$ python -q
>>> import numpy as np
>>> np.set_printoptions(precision=3, suppress=True, linewidth=100, legacy="1.25")
>>> W0 = np.loadtxt("w.csv", delimiter=",")
>>> W0
array([[ 0.,  2., 16.,  4.,  2.],
       [ 1.,  7., 36.,  9.,  0.],
       [ 6.,  2.,  8.,  2.,  7.],
       [ 0.,  2.,  8.,  2.,  2.],
       [ 9.,  0., 32.,  8.,  3.],
       [ 2.,  5., 12.,  3.,  2.],
       [ 7.,  3.,  8.,  2.,  4.],
       [ 2.,  3., 28.,  7.,  4.],
       [ 6.,  7., 20.,  5.,  0.]])
>>> # null space of dimension 1
>>> w1 = np.array([[-3, -5, -5], [0, 5, -4], [-5, 0, 0], [-1, 4, 3], [4, 4, -5]])
>>> coef = np.array([-1, -1, 0])
>>> act = np.maximum(W0 @ w1 + coef, 0)
>>> (act > 0).mean(axis=0)
array([0.   , 0.889, 0.   ])
>>> (act > 0).astype(int)
array([[0, 1, 0],
       [0, 1, 0],
       [0, 1, 0],
       [0, 1, 0],
       [0, 0, 0],
       [0, 1, 0],
       [0, 1, 0],
       [0, 1, 0],
       [0, 1, 0]])
>>> np.linalg.matrix_rank(act)
1
>>> C = np.array([[6, 7], [3, 1], [4, 7]])
>>> (act @ C).round(6).argmax(axis=1)
array([0, 0, 0, 0, 0, 0, 0, 0, 0])
>>> w1 @ C
array([[-53, -61],
       [ -1, -23],
       [-30, -35],
       [ 18,  18],
       [ 16,  -3]])
>>> act @ C
array([[ 99.,  33.],
       [195.,  65.],
       [ 45.,  15.],
       [ 75.,  25.],
       [  0.,   0.],
       [102.,  34.],
       [  9.,   3.],
       [144.,  48.],
       [ 72.,  24.]])
>>> left, sv, Vh = np.linalg.svd(W0)
>>> np.argmax(sv[:-1] / (sv[1:] + 1e-6)) + 1
4
>>> other = left[:, :4] @ np.diag(sv[:4]) @ Vh[:4]
>>> np.linalg.matrix_rank(other)
4
>>> round(float(np.linalg.norm(W0 - other, 2)), 3), round(sv[4], 3)
(0.0, 0.0)
>>> round(float(np.linalg.norm(W0, 2) / np.linalg.norm(W0)), 3)
0.975
>>> np.linalg.cond(W0) > 100
True
>>> A = np.array([[2, 1, 0, 2, 3],
...     [10, 11, -12, 10, 12],
...     [-2, 3, -8, -2, -5],
...     [7, -10, 7, -13, -14],
...     [2, 7, -12, 2, 0],
...     [0, -9, 10, -8, -8]])
>>> A
array([[  2,   1,   0,   2,   3],
       [ 10,  11, -12,  10,  12],
       [ -2,   3,  -8,  -2,  -5],
       [  7, -10,   7, -13, -14],
       [  2,   7, -12,   2,   0],
       [  0,  -9,  10,  -8,  -8]])
>>> # looks like rank 3
>>> rank = np.linalg.matrix_rank(A)
>>> rank
3
>>> ns = np.linalg.svd(A)[2][rank:].T
>>> np.round(A @ ns, 3) + 0
array([[0., 0.],
       [0., 0.],
       [0., 0.],
       [0., 0.],
       [0., 0.],
       [0., 0.]])
>>> np.allclose(A @ ns, 0)
True
>>> [int(np.linalg.matrix_rank(A[:i])) for i in range(1, len(A) + 1)]
[1, 2, 2, 3, 3, 3]
>>> [int(np.linalg.matrix_rank(np.delete(A, i, axis=0))) for i in range(6)]
[3, 3, 3, 3, 3, 3]
>>> np.linalg.matrix_rank(A, rtol=0.1)
3
>>> np.linalg.cond(A) > 100
True
>>> other = A[0, 0] * A[1:] - np.outer(A[1:, 0], A[0])
>>> other
array([[  0,  12, -24,   0,  -6],
       [  0,   8, -16,   0,  -4],
       [  0, -27,  14, -40, -49],
       [  0,  12, -24,   0,  -6],
       [  0, -18,  20, -16, -16]])
>>> A[:, 0] / A[0, 0]
array([ 1. ,  5. , -1. ,  3.5,  1. ,  0. ])
>>> np.flatnonzero(~other.round(6).any(axis=1))
array([], dtype=int64)
>>> data = np.loadtxt("x.csv", delimiter=",")
>>> data
array([[0.03 , 0.05 , 0.03 , 0.03 , 0.069, 0.069, 0.05 , 0.03 , 0.01 , 0.05 , 0.05 , 0.03 , 0.069,
        0.01 , 0.03 ],
       [0.05 , 0.083, 0.05 , 0.05 , 0.116, 0.116, 0.083, 0.05 , 0.017, 0.083, 0.083, 0.05 , 0.116,
        0.017, 0.05 ],
       [0.03 , 0.05 , 0.03 , 0.03 , 0.069, 0.069, 0.05 , 0.03 , 0.01 , 0.05 , 0.05 , 0.03 , 0.069,
        0.01 , 0.03 ],
       [0.03 , 0.05 , 0.03 , 0.03 , 0.069, 0.069, 0.05 , 0.03 , 0.01 , 0.05 , 0.05 , 0.03 , 0.069,
        0.01 , 0.03 ],
       [0.069, 0.116, 0.069, 0.069, 0.162, 0.162, 0.116, 0.069, 0.023, 0.116, 0.116, 0.069, 0.162,
        0.023, 0.069],
       [0.069, 0.116, 0.069, 0.069, 0.162, 0.162, 0.116, 0.069, 0.023, 0.116, 0.116, 0.069, 0.162,
        0.023, 0.069],
       [0.05 , 0.083, 0.05 , 0.05 , 0.116, 0.116, 0.083, 0.05 , 0.017, 0.083, 0.083, 0.05 , 0.116,
        0.017, 0.05 ],
       [0.03 , 0.05 , 0.03 , 0.03 , 0.069, 0.069, 0.05 , 0.03 , 0.01 , 0.05 , 0.05 , 0.03 , 0.069,
        0.01 , 0.03 ],
       [0.01 , 0.017, 0.01 , 0.01 , 0.023, 0.023, 0.017, 0.01 , 0.003, 0.017, 0.017, 0.01 , 0.023,
        0.003, 0.01 ],
       [0.05 , 0.083, 0.05 , 0.05 , 0.116, 0.116, 0.083, 0.05 , 0.017, 0.083, 0.083, 0.05 , 0.116,
        0.017, 0.05 ],
       [0.05 , 0.083, 0.05 , 0.05 , 0.116, 0.116, 0.083, 0.05 , 0.017, 0.083, 0.083, 0.05 , 0.116,
        0.017, 0.05 ],
       [0.03 , 0.05 , 0.03 , 0.03 , 0.069, 0.069, 0.05 , 0.03 , 0.01 , 0.05 , 0.05 , 0.03 , 0.069,
        0.01 , 0.03 ],
       [0.069, 0.116, 0.069, 0.069, 0.162, 0.162, 0.116, 0.069, 0.023, 0.116, 0.116, 0.069, 0.162,
        0.023, 0.069],
       [0.01 , 0.017, 0.01 , 0.01 , 0.023, 0.023, 0.017, 0.01 , 0.003, 0.017, 0.017, 0.01 , 0.023,
        0.003, 0.01 ],
       [0.03 , 0.05 , 0.03 , 0.03 , 0.069, 0.069, 0.05 , 0.03 , 0.01 , 0.05 , 0.05 , 0.03 , 0.069,
        0.01 , 0.03 ]])
>>> # null space of dimension 14
>>> left, sv, Vh = np.linalg.svd(data)
>>> sv.round(3) + 0
array([1., 0., 0., 0., 0., 0., 0., 0., 0., 0., 0., 0., 0., 0., 0.])
>>> np.argmax(sv[:-1] / (sv[1:] + 1e-6)) + 1
1
>>> other = left[:, :1] @ np.diag(sv[:1]) @ Vh[:1]
>>> np.linalg.matrix_rank(data, rtol=0.05)
1
>>> round(float(np.abs(data - other).max()), 3)
0.0
>>> round(float(np.linalg.norm(data - other, 2)), 3), round(float(sv[1]), 3)
(0.0, 0.0)
>>> E = np.tanh(np.array([[0.3, 0.9],
...     [0.4, 1.4],
...     [-0.3, -0.8],
...     [-0.2, -0.9],
...     [0.8, -0.3],
...     [1.5, -0.8],
...     [-0.3, -1.4],
...     [-1.9, -1.7],
...     [1.2, -0.6],
...     [-1.6, -0.3],
...     [0.1, 0.0],
...     [1.9, -1.7],
...     [-1.8, -1.9],
...     [-0.4, -0.5],
...     [0.6, 1.8],
...     [-1.4, 0.7],
...     [-0.6, 0.8],
...     [-0.8, -0.9],
...     [-1.0, 0.1],
...     [1.3, 1.6],
...     [0.3, -0.8],
...     [-1.6, -0.7]]) @ np.array([[2.0, -1.1, -0.3, 0.7, -0.3, 1.3, -0.6],
...     [-0.2, 0.9, -0.3, -1.3, 0.2, 0.2, -1.2]]))
>>> E.round(3) + 0
array([[ 0.397,  0.446, -0.345, -0.744,  0.09 ,  0.515, -0.851],
       [ 0.478,  0.675, -0.493, -0.912,  0.159,  0.664, -0.958],
       [-0.414, -0.371,  0.319,  0.68 , -0.07 , -0.501,  0.814],
       [-0.217, -0.53 ,  0.319,  0.774, -0.119, -0.414,  0.834],
       [ 0.93 , -0.818, -0.149,  0.74 , -0.291,  0.753, -0.119],
       [ 0.996, -0.983, -0.207,  0.97 , -0.544,  0.946,  0.06 ],
       [-0.31 , -0.731,  0.47 ,  0.923, -0.188, -0.585,  0.953],
       [-0.998,  0.508,  0.793,  0.706,  0.226, -0.993,  0.997],
       [ 0.987, -0.953, -0.178,  0.925, -0.446,  0.894,  0.   ],
       [-0.996,  0.903,  0.515, -0.623,  0.397, -0.973,  0.867],
       [ 0.197, -0.11 , -0.03 ,  0.07 , -0.03 ,  0.129, -0.06 ],
       [ 0.999, -0.999, -0.06 ,  0.998, -0.721,  0.972,  0.716],
       [-0.997,  0.264,  0.804,  0.837,  0.159, -0.991,  0.998],
       [-0.604, -0.01 ,  0.264,  0.354,  0.02 , -0.551,  0.686],
       [ 0.686,  0.744, -0.617, -0.958,  0.178,  0.814, -0.987],
       [-0.994,  0.974,  0.207, -0.955,  0.508, -0.933,  0.   ],
       [-0.876,  0.881, -0.06 , -0.898,  0.327, -0.551, -0.537],
       [-0.89 ,  0.07 ,  0.47 ,  0.544,  0.06 , -0.84 ,  0.915],
       [-0.965,  0.831,  0.264, -0.68 ,  0.31 , -0.856,  0.446],
       [ 0.979,  0.01 , -0.701, -0.824, -0.07 ,  0.965, -0.991],
       [ 0.641, -0.782,  0.149,  0.848, -0.245,  0.226,  0.653],
       [-0.996,  0.811,  0.598, -0.207,  0.327, -0.977,  0.947]])
>>> round(float(np.linalg.norm(data[6], 1)), 3), np.round(np.linalg.norm(data[6], np.inf), 3)
(1.007, 0.116)
>>> round(np.linalg.norm(data, 2), 3)
1.0
>>> round(float(np.linalg.norm(data, 1)), 3), np.round(np.linalg.norm(data, np.inf), 3)
(1.409, 1.409)
